>>> import numpy as np
>>> np.set_printoptions(suppress=True, linewidth=200)
>>> def rd(a):
...     return np.round(a, 3) + 0
... 
>>> arr = np.load("mat.npy")
>>> arr
array([[ 3,  3,  3,  3,  3,  3,  3,  3],
       [ 3,  6,  6,  6,  6,  6,  6,  6],
       [ 3,  6,  9,  9,  9,  9,  9,  9],
       [ 3,  6,  9, 12, 12, 12, 12, 12],
       [ 3,  6,  9, 12, 15, 15, 15, 15],
       [ 3,  6,  9, 12, 15, 18, 18, 18],
       [ 3,  6,  9, 12, 15, 18, 21, 21],
       [ 3,  6,  9, 12, 15, 18, 21, 24]])
>>> # symmetric, so the eigenvalues are real
>>> A2 = np.array([[0, -1], [0, 2], [-2, 1], [0, 2], [0, -1], [-1, -2], [2, -1], [0, 0]])
>>> A2 @ arr
Traceback (most recent call last):
  File "<python-input-7>", line 1, in <module>
    A2 @ arr
    ~~~^~~~~
ValueError: matmul: Input operand 1 has a mismatch in its core dimension 0, with gufunc signature (n?,k),(k,m?)->(n?,m?) (size 8 is different from 2)
>>> np.linalg.matrix_rank(arr @ A2)
np.int64(2)
>>> arr @ A2
array([[ -3,   0],
       [ -6,   3],
       [ -9,   0],
       [ -6,  -6],
       [ -3, -18],
       [  0, -27],
       [  6, -30],
       [  6, -30]])
>>> np.einsum("ik,kj->ij", arr, A2)
array([[ -3,   0],
       [ -6,   3],
       [ -9,   0],
       [ -6,  -6],
       [ -3, -18],
       [  0, -27],
       [  6, -30],
       [  6, -30]])
>>> np.einsum("ij,ij->i", arr, arr)
array([  72,  261,  531,  846, 1170, 1467, 1701, 1836])
>>> m1 = np.load("w.npy")
>>> m1
array([[ 0, -2,  0,  0,  0,  0],
       [-2,  1,  0,  0,  0,  0],
       [ 1,  1,  0,  0,  0,  0],
       [ 0,  0,  0, -2,  0,  0],
       [ 0,  0, -2,  1,  0,  0],
       [ 0,  0,  1,  1,  0,  0],
       [ 0,  0,  0,  0,  0, -2],
       [ 0,  0,  0,  0, -2,  1],
       [ 0,  0,  0,  0,  1,  1]])
>>> vec = np.ones(8)
>>> for _ in range(3):
...     vec = arr @ vec
...     vec /= np.linalg.norm(vec)
...     print(round(vec @ arr @ vec, 3))
... 
87.983
88.095
88.096
>>> rd(np.linalg.eigvalsh(arr)[-1])
np.float64(88.096)
>>> J = np.loadtxt("test18.csv", delimiter=",")
>>> rd(J)
array([[ 11.405,  17.064,  25.941,   7.51 , -20.767,   7.412],
       [  9.151,  13.618,  18.591,   5.77 , -16.226,   5.328],
       [  6.639,   9.968,  11.327,   4.054, -11.419,   3.292],
       [  6.231,   9.394,  10.253,   3.799, -10.666,   2.994],
       [  6.086,   9.191,   9.876,   3.709, -10.399,   2.889],
       [  2.387,   4.181,   1.936,   1.698,  -3.989,   0.71 ],
       [  2.251,   3.999,   1.719,   1.632,  -3.768,   0.65 ],
       [  0.996,   2.251,   0.085,   1.011,  -1.763,   0.191],
       [  0.845,   2.023,  -0.05 ,   0.929,  -1.525,   0.149],
       [  0.   ,   0.005,  -0.004,   0.004,  -0.002,   0.   ],
       [  0.112,  -0.55 ,   0.44 ,  -0.432,   0.088,  -0.007],
       [  0.178,  -0.685,   0.562,  -0.56 ,   0.08 ,  -0.014],
       [  1.515,  -1.986,   1.355,  -2.285,  -0.445,  -0.359],
       [  4.954,  -4.326,  -0.494,  -6.344,  -1.547,  -2.122],
       [  5.217,  -4.51 ,  -0.764,  -6.67 ,  -1.605,  -2.293],
       [  5.29 ,  -4.562,  -0.842,  -6.761,  -1.621,  -2.342],
       [  6.352,  -5.329,  -2.098,  -8.109,  -1.816,  -3.081],
       [ 10.74 ,  -8.87 ,  -9.377, -14.138,  -2.074,  -6.774]])
>>> # rows and columns are dependent
>>> basis = J[[13, 16]].astype(float)
>>> for _ in range(4):
...     lab = np.linalg.norm(J[:, None] - basis, axis=-1).argmin(axis=1)
...     basis = np.array([J[lab == j].mean(axis=0) for j in range(2)])
... 
>>> lab
array([0, 0, 0, 0, 0, 0, 0, 0, 0, 1, 1, 1, 1, 1, 1, 1, 1, 1])
>>> rd(basis[1] - basis[0])
array([ -1.292, -11.389, -10.1  ,  -8.379,   7.953,  -4.512])
>>> np.abs(basis[1] - basis[0]).argmax()
np.int64(1)
